$ python -q
>>> import numpy as np
>>> np.set_printoptions(suppress=True, linewidth=100)
>>> arr = np.loadtxt("run18.csv", delimiter=",")
>>> print(arr)
[[ 3.  8. 11.  7.  9. 10.  3.  8.  9.]
 [ 8. 11.  6.  8. 10.  5.  8.  6. 12.]
 [ 6.  8.  4.  5.  7.  9.  7.  7.  8.]
 [ 7. 15. 11. 11. 12. 17. 12.  9. 15.]
 [ 1.  3.  2.  0.  5.  2.  0.  2.  1.]
 [ 4.  1.  3.  2.  5.  0.  0.  4.  2.]
 [ 4. 12.  8.  9.  6.  9.  9.  3. 15.]
 [ 8. 11.  6.  8. 10.  5.  8.  6. 12.]
 [ 1.  3.  2.  0.  2.  2.  1.  3.  3.]
 [ 7.  7.  9.  6. 13.  6.  2. 11.  6.]]
>>> np.linalg.lstsq(arr[:-1].T, arr[-1])[2]
np.int32(8)
>>> np.unique(arr.round(6), axis=0).shape
(9, 9)
>>> np.round(arr @ np.linalg.pinv(arr) @ arr, 2) + 0
array([[ 3.,  8., 11.,  7.,  9., 10.,  3.,  8.,  9.],
       [ 8., 11.,  6.,  8., 10.,  5.,  8.,  6., 12.],
       [ 6.,  8.,  4.,  5.,  7.,  9.,  7.,  7.,  8.],
       [ 7., 15., 11., 11., 12., 17., 12.,  9., 15.],
       [ 1.,  3.,  2.,  0.,  5.,  2.,  0.,  2.,  1.],
       [ 4.,  1.,  3.,  2.,  5.,  0.,  0.,  4.,  2.],
       [ 4., 12.,  8.,  9.,  6.,  9.,  9.,  3., 15.],
       [ 8., 11.,  6.,  8., 10.,  5.,  8.,  6., 12.],
       [ 1.,  3.,  2.,  0.,  2.,  2.,  1.,  3.,  3.],
       [ 7.,  7.,  9.,  6., 13.,  6.,  2., 11.,  6.]])
>>> blk = np.stack([arr, -3 * arr, arr[::-1]])
>>> np.linalg.matrix_rank(blk)
array([8, 8, 8])
>>> np.einsum("bij,cij->bc", blk, blk)
array([[  5200., -15600.,   4450.],
       [-15600.,  46800., -13350.],
       [  4450., -13350.,   5200.]])
>>> np.round(np.linalg.norm(blk, axis=(1, 2)), 2)
array([ 72.11, 216.33,  72.11])
>>> blk.sum(axis=0)
array([[  1.,  -9., -13.,  -8.,  -5., -14.,  -4.,  -5., -12.],
       [-15., -19., -10., -16., -18.,  -8., -15.,  -9., -21.],
       [ -4.,  -5.,  -2.,  -2.,  -4., -13.,  -6.,  -8.,  -4.],
       [-10., -18., -14., -13., -18., -25., -15., -15., -15.],
       [  2.,  -5.,  -1.,   2.,  -5.,  -4.,   0.,   0.,   0.],
       [ -7.,   1.,  -4.,  -4.,  -5.,   2.,   0.,  -6.,  -3.],
       [ -1.,  -9.,  -5.,  -7.,   0.,  -1.,  -6.,   3., -15.],
       [-10., -14.,  -8., -11., -13.,  -1.,  -9.,  -5., -16.],
       [  6.,   5.,   2.,   8.,   6.,   1.,   6.,   0.,   6.],
       [-11.,  -6.,  -7.,  -5., -17.,  -2.,  -1., -14.,  -3.]])
>>> (blk @ arr.T).shape
(3, 10, 10)
>>> W0 = np.load("m.npy")
>>> W0
array([[ -0.72,   0.72,   8.83,   8.05,  -2.06,  -1.39,   7.31,   6.05,  -1.44,   1.46],
       [ -1.36,  -0.78,  -1.25,   0.16,  -0.2 ,   0.87,   1.08,   1.87,  -1.89,   0.94],
       [ -6.98,  -2.14,  -6.5 ,  -3.41,  -5.04,  -1.82,  -6.12,  -4.38,  -6.03,  -4.69],
       [ -2.09,  -1.12,  -3.09,  -1.7 ,  -1.17,   0.21,  -1.84,  -0.74,  -1.95,  -1.19],
       [-12.21,  -2.05, -10.22,  -8.09, -10.09,  -6.17, -13.97, -12.33,  -7.64, -11.55],
       [ -8.78,  -3.68,  -8.78,  -6.04,  -6.13,  -2.06,  -8.09,  -5.21,  -7.87,  -6.06],
       [  9.41,   3.06,   2.71,  -0.49,   5.95,   0.9 ,   0.87,  -1.72,  10.09,   3.38],
       [ -4.12,   0.31,   4.41,   4.53,  -3.96,  -2.58,   2.33,   2.23,  -3.78,  -1.64],
       [ -7.62,  -2.88, -11.99, -10.12,  -4.98,  -2.55, -13.16, -10.97,  -4.31,  -7.53],
       [ -4.1 ,  -0.16,  -2.05,  -1.65,  -4.06,  -2.98,  -5.11,  -5.19,  -2.17,  -4.63],
       [-10.01,  -1.93, -12.02,  -9.91,  -7.99,  -5.2 , -14.85, -13.15,  -6.54, -10.58],
       [-12.01,  -2.94,  -9.51,  -5.9 ,  -8.09,  -4.18, -10.45,  -7.05, -10.37,  -9.15]])
>>> u, v = W0[3], W0[11]
>>> round(u @ u, 2)
np.float64(28.63)
>>> round(float(u @ v), 2)
131.95
>>> p = (u @ v) / (u @ u) * u
>>> print(np.round(np.linalg.norm(u + v) ** 2 + np.linalg.norm(u - v) ** 2, 2))
1479.69
>>> proj = W0 @ np.linalg.solve(W0.T @ W0, W0.T)
>>> np.round(np.linalg.eigvalsh(proj), 2) + 0
array([0., 0., 1., 1., 1., 1., 1., 1., 1., 1., 1., 1.])
>>> print(np.allclose(proj @ proj, proj))
True
>>> sig = 10 * 0.2 ** np.arange(6)
>>> rng = np.random.default_rng(60218)
>>> E = rng.normal(size=(32, 6)) * rng.permutation(sig)
>>> E.round(2) + 0
array([[  0.04,  -0.05,   0.35,   1.56,   0.  ,   1.03],
       [  0.01,   0.15,   0.62,   0.48,   0.  ,  16.06],
       [  0.01,  -0.05,   0.33,   0.37,   0.  ,   0.13],
       [ -0.01,  -0.04,  -0.64,   1.8 ,   0.01,   7.78],
       [  0.03,   0.01,  -0.34,  -2.9 ,  -0.01, -12.99],
       [  0.01,  -0.08,   0.38,  -0.91,   0.  , -13.73],
       [ -0.02,   0.  ,   0.07,   0.02,   0.  ,   8.9 ],
       [ -0.01,   0.09,  -0.26,   2.08,   0.  ,   9.01],
       [  0.  ,   0.02,   0.48,   1.42,   0.  ,  -4.54],
       [ -0.01,   0.05,   0.6 ,  -0.29,   0.  ,   4.12],
       [  0.  ,   0.05,  -0.06,   1.01,   0.01,  18.91],
       [ -0.01,  -0.15,   0.42,   1.26,   0.  ,   3.19],
       [  0.  ,   0.07,  -0.34,  -0.56,   0.  ,  -2.06],
       [  0.  ,   0.03,   0.12,  -3.21,   0.  ,   1.9 ],
       [  0.02,  -0.03,  -0.33,  -0.58,   0.  ,   3.75],
       [ -0.03,  -0.05,  -0.11,   0.08,   0.  ,   8.37],
       [ -0.01,   0.01,  -0.28,   0.14,   0.01,   8.72],
       [ -0.02,   0.03,  -0.58,  -0.81,   0.  ,  -5.87],
       [  0.02,  -0.02,   0.31,  -0.91,   0.  ,  -8.31],
       [  0.  ,  -0.11,  -0.45,   1.46,   0.  ,   7.17],
       [ -0.01,   0.01,  -0.12,   1.41,  -0.01,   5.92],
       [ -0.02,   0.  ,   0.07,  -1.36,   0.  ,  -1.38],
       [ -0.02,   0.06,   0.09,  -1.74,   0.  ,  -2.06],
       [  0.01,   0.06,  -0.33,  -0.95,   0.  ,  -6.39],
       [ -0.01,  -0.09,  -0.05,   0.24,   0.  ,  -1.67],
       [  0.01,  -0.11,   0.38,   1.07,   0.  ,   0.99],
       [ -0.01,  -0.03,   0.18,  -1.58,   0.  ,  -1.06],
       [  0.01,  -0.04,  -0.42,  -0.04,   0.  , -17.47],
       [  0.  ,  -0.1 ,  -0.29,  -2.16,   0.  ,   3.04],
       [  0.01,   0.03,   0.31,   2.02,   0.  ,   6.02],
       [  0.03,  -0.13,  -0.08,   3.04,   0.  ,   1.32],
       [  0.  ,  -0.07,  -0.58,  -0.91,   0.  ,  -6.16]])
>>> other = np.array([[-6, -2, -9],
...     [6, -7, 7],
...     [-5, 7, -4],
...     [0, -3, 5],
...     [7, -2, -5],
...     [8, 3, -3]])
>>> print(np.linalg.matrix_rank(np.vstack([E, other.T])))
6
>>> print(np.linalg.matrix_rank(E @ other))
3
